$ python3 -q
>>> import numpy as np
>>> import numpy.linalg as la
>>> np.set_printoptions(precision=3, suppress=True, linewidth=140)
>>> r0 = np.array([4, 5, -2, -3, -4, 2, -2])
>>> mat = np.array([np.roll(r0, i) for i in range(7)])
>>> mat
array([[ 4,  5, -2, -3, -4,  2, -2],
       [-2,  4,  5, -2, -3, -4,  2],
       [ 2, -2,  4,  5, -2, -3, -4],
       [-4,  2, -2,  4,  5, -2, -3],
       [-3, -4,  2, -2,  4,  5, -2],
       [-2, -3, -4,  2, -2,  4,  5],
       [ 5, -2, -3, -4,  2, -2,  4]])
>>> rank = la.matrix_rank(mat)
>>> rank
np.int64(6)
>>> ns = la.svd(mat)[2][rank:].T
>>> ns @ ns.T
array([[0.143, 0.143, 0.143, 0.143, 0.143, 0.143, 0.143],
       [0.143, 0.143, 0.143, 0.143, 0.143, 0.143, 0.143],
       [0.143, 0.143, 0.143, 0.143, 0.143, 0.143, 0.143],
       [0.143, 0.143, 0.143, 0.143, 0.143, 0.143, 0.143],
       [0.143, 0.143, 0.143, 0.143, 0.143, 0.143, 0.143],
       [0.143, 0.143, 0.143, 0.143, 0.143, 0.143, 0.143],
       [0.143, 0.143, 0.143, 0.143, 0.143, 0.143, 0.143]])
>>> ns[:, 0] / ns[np.abs(ns[:, 0]).round(6).argmax(), 0]
array([1., 1., 1., 1., 1., 1., 1.])
>>> np.round(mat @ ns, 3) + 0
array([[0.],
       [0.],
       [0.],
       [0.],
       [0.],
       [0.],
       [0.]])
>>> mat @ np.ones(7)
array([0., 0., 0., 0., 0., 0., 0.])
>>> U, sig, vt = la.svd(mat)
>>> evecs = vt[:(sig > 1e-8).sum()]
>>> rng = np.random.default_rng(628410)
>>> x0 = mat[6] + 3 * mat[5] + rng.integers(2) * np.eye(7)[5]
>>> x0
array([ -1., -11., -15.,   2.,  -4.,  11.,  19.])
>>> np.round(la.norm(x0 - evecs.T @ evecs @ x0), 3)
np.float64(0.378)
>>> la.matrix_rank(np.vstack([mat, x0]))
np.int64(7)
>>> U, sig, vt = la.svd(mat)
>>> sig.round(3) + 0
array([12.342, 12.342,  7.846,  7.846,  7.689,  7.689,  0.   ])
>>> np.argmax(sig[:-1] / (sig[1:] + 1e-6)) + 1
np.int64(6)
>>> A2 = U[:, :6] @ np.diag(sig[:6]) @ vt[:6]
>>> round(float(la.norm(mat - A2, 2)), 3), round(float(sig[6]), 3)
(0.0, 0.0)
>>> la.matrix_rank(A2)
np.int64(6)
>>> np.allclose(mat[:-1].T @ la.lstsq(mat[:-1].T, mat[-1])[0], mat[-1])
True
>>> np.unique(mat.round(6), axis=0).shape
(7, 7)
>>> np.abs(np.diag(la.qr(mat)[1])) > 1e-9
array([ True,  True,  True,  True,  True,  True, False])
>>> la.lstsq(mat[:-1].T, mat[-1])[2]
np.int32(6)
>>> mat @ la.pinv(mat) @ mat
array([[ 4.,  5., -2., -3., -4.,  2., -2.],
       [-2.,  4.,  5., -2., -3., -4.,  2.],
       [ 2., -2.,  4.,  5., -2., -3., -4.],
       [-4.,  2., -2.,  4.,  5., -2., -3.],
       [-3., -4.,  2., -2.,  4.,  5., -2.],
       [-2., -3., -4.,  2., -2.,  4.,  5.],
       [ 5., -2., -3., -4.,  2., -2.,  4.]])
>>> K = np.load("m.npy")
>>> K
array([[-0.689, -0.224, -0.261, -0.191, -0.374, -0.831,  0.418, -1.13 ],
       [ 0.999,  0.294,  0.205, -0.041,  0.196, -0.239,  0.508, -1.599],
       [-0.271,  0.152, -0.115, -0.731,  0.494,  1.003,  0.112,  0.596],
       [ 0.05 ,  0.737, -0.833, -1.624, -1.601,  0.581, -0.147,  0.785]])
>>> G = K.T @ K
>>> np.allclose(G, G.T)
True
>>> la.matrix_rank(G)
np.int64(4)
>>> round(np.trace(G), 3), round(float((K ** 2).sum()), 3)
(np.float64(16.628), 16.628)
>>> la.svd(K, compute_uv=False) ** 2
array([8.999, 4.409, 2.16 , 1.059])
>>> K.ravel(order="F")
array([-0.689,  0.999, -0.271,  0.05 , -0.224,  0.294,  0.152,  0.737, -0.261,  0.205, -0.115, -0.833, -0.191, -0.041, -0.731, -1.624,
       -0.374,  0.196,  0.494, -1.601, -0.831, -0.239,  1.003,  0.581,  0.418,  0.508,  0.112, -0.147, -1.13 , -1.599,  0.596,  0.785])
>>> t3 = K.reshape(4, 2, -1)
>>> t3[:, 0]
array([[-0.689, -0.224, -0.261, -0.191],
       [ 0.999,  0.294,  0.205, -0.041],
       [-0.271,  0.152, -0.115, -0.731],
       [ 0.05 ,  0.737, -0.833, -1.624]])
>>> A2 = K + rng.integers(-2, 3, (4, 1)) @ rng.integers(-2, 3, (1, 8))
>>> A2
array([[-1.689,  1.776, -1.261,  0.809, -1.374, -2.831,  0.418, -3.13 ],
       [ 2.999, -3.706,  2.205, -2.041,  2.196,  3.761,  0.508,  2.401],
       [-0.271,  0.152, -0.115, -0.731,  0.494,  1.003,  0.112,  0.596],
       [ 1.05 , -1.263,  0.167, -2.624, -0.601,  2.581, -0.147,  2.785]])
>>> np.round(la.svd(A2 - K, compute_uv=False), 3) + 0
array([9.798, 0.   , 0.   , 0.   ])
>>> la.matrix_rank(A2 - K, tol=1e-8)
np.int64(1)
>>> th = np.radians(31)
>>> R = np.eye(8)
>>> R[4, 4] = R[5, 5] = np.cos(th)
>>> R[4, 5], R[5, 4] = -np.sin(th), np.sin(th)
>>> R
array([[ 1.   ,  0.   ,  0.   ,  0.   ,  0.   ,  0.   ,  0.   ,  0.   ],
       [ 0.   ,  1.   ,  0.   ,  0.   ,  0.   ,  0.   ,  0.   ,  0.   ],
       [ 0.   ,  0.   ,  1.   ,  0.   ,  0.   ,  0.   ,  0.   ,  0.   ],
       [ 0.   ,  0.   ,  0.   ,  1.   ,  0.   ,  0.   ,  0.   ,  0.   ],
       [ 0.   ,  0.   ,  0.   ,  0.   ,  0.857, -0.515,  0.   ,  0.   ],
       [ 0.   ,  0.   ,  0.   ,  0.   ,  0.515,  0.857,  0.   ,  0.   ],
       [ 0.   ,  0.   ,  0.   ,  0.   ,  0.   ,  0.   ,  1.   ,  0.   ],
       [ 0.   ,  0.   ,  0.   ,  0.   ,  0.   ,  0.   ,  0.   ,  1.   ]])
>>> A2 = K @ R.T
>>> np.allclose(K @ K.T, A2 @ A2.T)
True
>>> A2
array([[-0.689, -0.224, -0.261, -0.191,  0.107, -0.905,  0.418, -1.13 ],
       [ 0.999,  0.294,  0.205, -0.041,  0.291, -0.104,  0.508, -1.599],
       [-0.271,  0.152, -0.115, -0.731, -0.093,  1.114,  0.112,  0.596],
       [ 0.05 ,  0.737, -0.833, -1.624, -1.672, -0.327, -0.147,  0.785]])
>>> U, sig = la.svd(K)
Traceback (most recent call last):
  File "<python-input-53>", line 1, in <module>
    U, sig = la.svd(K)
    ^^^^^^
ValueError: too many values to unpack (expected 2)
>>> U, sig, vt = la.svd(K, full_matrices=False)
>>> np.round(U.T @ K @ vt.T, 3) + 0
array([[3.   , 0.   , 0.   , 0.   ],
       [0.   , 2.1  , 0.   , 0.   ],
       [0.   , 0.   , 1.47 , 0.   ],
       [0.   , 0.   , 0.   , 1.029]])
>>> np.allclose(U * sig @ vt, K)
True
>>> (sig > 1e-8).sum()
np.int64(4)
>>> np.round(vt @ vt.T, 3) + 0
array([[1., 0., 0., 0.],
       [0., 1., 0., 0.],
       [0., 0., 1., 0.],
       [0., 0., 0., 1.]])
>>> np.abs(U[:, 0]).round(6).argmax()
np.int64(3)
>>> arr = np.array([[-2, 2, 2, 0], [3, -1, -3, -1], [-1, 3, -3, 2], [-1, 3, 2, 1]])
>>> arr
array([[-2,  2,  2,  0],
       [ 3, -1, -3, -1],
       [-1,  3, -3,  2],
       [-1,  3,  2,  1]])
>>> r0, r1 = arr[3], arr[1]
>>> r0 @ r0
np.int64(15)
>>> pr = (r0 @ r1) / (r0 @ r0) * r0
>>> la.matrix_rank(np.outer(r0, r1))
np.int64(1)
>>> r1 - pr
array([ 2.133,  1.6  , -1.267, -0.133])
>>> np.round(la.norm(r0 + r1) ** 2 + la.norm(r0 - r1) ** 2, 3)
np.float64(70.0)
>>> t3 = np.stack([arr, -3 * arr, arr[::-1]])
>>> t3.sum(axis=0)
array([[ 3, -1, -2,  1],
       [-7,  5,  3,  4],
       [ 5, -7,  3, -5],
       [ 0, -4, -2, -2]])
>>> (t3 @ arr.T).shape
(3, 4, 4)
>>> r0 = np.array([2, 0, 0])
>>> np.convolve(arr[1], r0)
array([ 6, -2, -6, -2,  0,  0])
>>> A = np.loadtxt("sample7.csv", delimiter=",")
>>> A
array([[ 0., -3.,  1., -1., -2.,  2., -2.,  1., -1.],
       [-3.,  4.,  0., -2., -1., -1.,  1.,  2.,  1.],
       [ 1.,  0., -2.,  1.,  1.,  0., -2.,  4.,  1.],
       [-1., -2.,  1.,  2., -3.,  3.,  1., -1.,  1.],
       [-2., -1.,  1., -3., -2.,  0.,  0.,  1., -2.],
       [ 2., -1.,  0.,  3.,  0.,  4., -2., -1.,  2.],
       [-2.,  1., -2.,  1.,  0., -2.,  0.,  0., -1.],
       [ 1.,  2.,  4., -1.,  1., -1.,  0., -2., -4.],
       [-1.,  1.,  1.,  1., -2.,  2., -1., -4., -2.]])
>>> try:
...     la.cholesky(A)
... except la.LinAlgError as e:
...     print(repr(e))
... 
LinAlgError('Matrix is not positive definite')
>>> np.round(la.eigvalsh(A).min(), 3)
np.float64(-8.763)
>>> idx = rng.permutation(9)
>>> idx
array([3, 1, 2, 8, 0, 7, 4, 5, 6])
>>> A2 = A[idx][:, idx]
>>> np.round(la.det(A2), 3), np.round(la.det(A[idx]), 3)
(np.float64(14826.0), np.float64(-14826.0))
>>> np.allclose(A2, A)
False
>>> F = np.load("data.npy")
>>> F
array([[-2, -2, -2, -2],
       [-2, -4, -4, -4],
       [-2, -4, -6, -6],
       [-2, -4, -6, -8]])
>>> A2 = F / np.sqrt((F ** 2).mean(axis=1, keepdims=True))
>>> A2[3]
array([-0.365, -0.73 , -1.095, -1.461])
>>> F - F.mean(axis=1, keepdims=True)
array([[ 0. ,  0. ,  0. ,  0. ],
       [ 1.5, -0.5, -0.5, -0.5],
       [ 2.5,  0.5, -1.5, -1.5],
       [ 3. ,  1. , -1. , -3. ]])
>>> la.matrix_rank(F - F.mean(axis=1, keepdims=True))
np.int64(3)
>>> la.norm(A2, axis=1)
array([2., 2., 2., 2.])
>>> O = F.astype(float).copy()
>>> for j in range(4):
...     O[:, j] -= O[:, :j] @ (O[:, :j].T @ O[:, j])
...     O[:, j] /= la.norm(O[:, j])
... 
>>> np.round(O.T @ O, 3) + 0
array([[1., 0., 0., 0.],
       [0., 1., 0., 0.],
       [0., 0., 1., 0.],
       [0., 0., 0., 1.]])
>>> O.round(3) + 0
array([[-0.5  ,  0.866,  0.   ,  0.   ],
       [-0.5  , -0.289,  0.816,  0.   ],
       [-0.5  , -0.289, -0.408,  0.707],
       [-0.5  , -0.289, -0.408, -0.707]])
>>> O, R = la.qr(F)
>>> np.round(O.T @ O, 3) + 0
array([[1., 0., 0., 0.],
       [0., 1., 0., 0.],
       [0., 0., 1., 0.],
       [0., 0., 0., 1.]])
>>> O.shape, R.shape
((4, 4), (4, 4))
>>> abs(R[0, 0]), np.round(la.norm(F[:, 0]), 3)
(np.float64(4.0), np.float64(4.0))
>>> np.allclose(R.T @ R, F.T @ F)
True
>>> X = np.load("x.npy")
>>> X
array([[ 0.,  0.,  3., -2.,  1., -1., -1.],
       [ 0.,  0., -4.,  1., -2., -4.,  3.],
       [ 3., -4.,  0.,  0.,  0.,  0.,  0.],
       [-2.,  1.,  0.,  0.,  0.,  0.,  0.],
       [ 1., -2.,  0.,  0.,  0.,  0.,  0.],
       [-1., -4.,  0.,  0.,  0.,  0.,  0.],
       [-1.,  3.,  0.,  0.,  0.,  0.,  0.]])
>>> r0 = np.array([3, -1, -3, -3, 3, 0, 1, 1, -1])
>>> A2 = A + np.outer(r0, np.eye(9)[6])
>>> la.matrix_rank(la.inv(A2) - la.inv(A), tol=1e-8)
np.int64(1)
>>> np.round(la.det(A2) / la.det(A), 3), round(1 + la.solve(A, r0)[6], 3)
(np.float64(-1.382), np.float64(-1.382))
>>> A2
array([[ 0., -3.,  1., -1., -2.,  2.,  1.,  1., -1.],
       [-3.,  4.,  0., -2., -1., -1.,  0.,  2.,  1.],
       [ 1.,  0., -2.,  1.,  1.,  0., -5.,  4.,  1.],
       [-1., -2.,  1.,  2., -3.,  3., -2., -1.,  1.],
       [-2., -1.,  1., -3., -2.,  0.,  3.,  1., -2.],
       [ 2., -1.,  0.,  3.,  0.,  4., -2., -1.,  2.],
       [-2.,  1., -2.,  1.,  0., -2.,  1.,  0., -1.],
       [ 1.,  2.,  4., -1.,  1., -1.,  1., -2., -4.],
       [-1.,  1.,  1.,  1., -2.,  2., -2., -4., -2.]])
>>> np.abs(np.diag(la.qr(X)[1])) > 1e-9
array([ True,  True,  True,  True, False, False, False])
>>> np.round(np.trace(la.pinv(X) @ X), 3)
np.float64(4.0)
>>> np.unique(X.round(6), axis=0).shape
(7, 7)
>>> ev, evecs = la.eigh(X)
>>> x0 = np.array([1, 2, 2, 0, 0, 1, 1])
>>> (np.sign(evecs[:, -1].round(6)) == np.sign(evecs[0, -1].round(6))).astype(int)
array([1, 0, 1, 0, 1, 1, 0])
>>> np.abs(X).sum(axis=1).max(), round(np.abs(ev).max(), 3)
(np.float64(14.0), np.float64(7.226))
>>> x0 @ X @ x0
np.float64(-28.0)
>>> la.eigvalsh(X[1:, 1:])
array([-6.782,  0.   ,  0.   ,  0.   ,  0.   ,  6.782])
>>> r0 = np.array([-1, 0, -3, -3, -2, -3])
>>> r1 = np.array([-3, -5, -5, 1, -2])
>>> W0 = np.outer(r0, r1)
>>> W0
array([[ 3,  5,  5, -1,  2],
       [ 0,  0,  0,  0,  0],
       [ 9, 15, 15, -3,  6],
       [ 9, 15, 15, -3,  6],
       [ 6, 10, 10, -2,  4],
       [ 9, 15, 15, -3,  6]])
>>> W0 @ W0
Traceback (most recent call last):
  File "<python-input-118>", line 1, in <module>
    W0 @ W0
    ~~~^~~~
ValueError: matmul: Input operand 1 has a mismatch in its core dimension 0, with gufunc signature (n?,k),(k,m?)->(n?,m?) (size 6 is different from 5)
>>> G = W0.T @ W0
>>> np.diag(G)
array([288, 800, 800,  32, 128])
>>> np.round(la.svd(W0, compute_uv=False) ** 2, 3) + 0
array([2048.,    0.,    0.,    0.,    0.])
>>> (W0 @ W0.T).shape
(6, 6)
>>> np.allclose(G, G.T)
True
>>> np.round(la.eigvalsh(G)[::-1], 3) + 0
array([2048.,    0.,    0.,    0.,    0.])
>>> G
array([[ 288,  480,  480,  -96,  192],
       [ 480,  800,  800, -160,  320],
       [ 480,  800,  800, -160,  320],
       [ -96, -160, -160,   32,  -64],
       [ 192,  320,  320,  -64,  128]])
>>> la.matrix_rank(G)
np.int64(1)
>>> U, sig, vt = la.svd(W0)
>>> np.argmax(sig[:-1] / (sig[1:] + 1e-6)) + 1
np.int64(1)
>>> sig.round(3) + 0
array([45.255,  0.   ,  0.   ,  0.   ,  0.   ])
>>> A2 = U[:, :1] @ np.diag(sig[:1]) @ vt[:1]
>>> round(np.abs(W0 - A2).max(), 3)
np.float64(0.0)
>>> la.matrix_rank(W0, rtol=0.05)
np.int64(1)
>>> np.round(la.norm(W0 - A2, 2), 3), round(sig[1], 3)
(np.float64(0.0), np.float64(0.0))
>>> np.round(la.norm(W0 - A2) / la.norm(W0), 3)
np.float64(0.0)
>>> la.matrix_rank(A2)
np.int64(1)
>>> A2
array([[ 3.,  5.,  5., -1.,  2.],
       [ 0.,  0.,  0.,  0.,  0.],
       [ 9., 15., 15., -3.,  6.],
       [ 9., 15., 15., -3.,  6.],
       [ 6., 10., 10., -2.,  4.],
       [ 9., 15., 15., -3.,  6.]])
>>> np.unique(W0.round(6), axis=0).shape
(4, 5)
>>> rank = la.matrix_rank(W0)
>>> rank
np.int64(1)
>>> ns = la.svd(W0)[2][rank:].T
>>> [int(la.matrix_rank(W0[:i])) for i in range(1, len(W0) + 1)]
[1, 1, 1, 1, 1, 1]
>>> ns @ ns.T
array([[ 0.859, -0.234, -0.234,  0.047, -0.094],
       [-0.234,  0.609, -0.391,  0.078, -0.156],
       [-0.234, -0.391,  0.609,  0.078, -0.156],
       [ 0.047,  0.078,  0.078,  0.984,  0.031],
       [-0.094, -0.156, -0.156,  0.031,  0.937]])
>>> np.allclose(W0 @ ns, 0)
True
>>> def softmax(z):
...     e = np.exp(z - z.max(axis=-1, keepdims=True))
...     return e / e.sum(axis=-1, keepdims=True)
... 
>>> softmax(W0).sum(axis=1)
array([1., 1., 1., 1., 1., 1.])
>>> S = W0 @ W0.T / np.sqrt(5)
>>> np.round(softmax(S + np.triu(np.full(S.shape, -np.inf), 1)), 3) + 0
array([[1.   , 0.   , 0.   , 0.   , 0.   , 0.   ],
       [0.5  , 0.5  , 0.   , 0.   , 0.   , 0.   ],
       [0.   , 0.   , 1.   , 0.   , 0.   , 0.   ],
       [0.   , 0.   , 0.5  , 0.5  , 0.   , 0.   ],
       [0.   , 0.   , 0.5  , 0.5  , 0.   , 0.   ],
       [0.   , 0.   , 0.333, 0.333, 0.   , 0.333]])
>>> np.round(softmax(S), 3) + 0
array([[0.   , 0.   , 0.333, 0.333, 0.   , 0.333],
       [0.167, 0.167, 0.167, 0.167, 0.167, 0.167],
       [0.   , 0.   , 0.333, 0.333, 0.   , 0.333],
       [0.   , 0.   , 0.333, 0.333, 0.   , 0.333],
       [0.   , 0.   , 0.333, 0.333, 0.   , 0.333],
       [0.   , 0.   , 0.333, 0.333, 0.   , 0.333]])
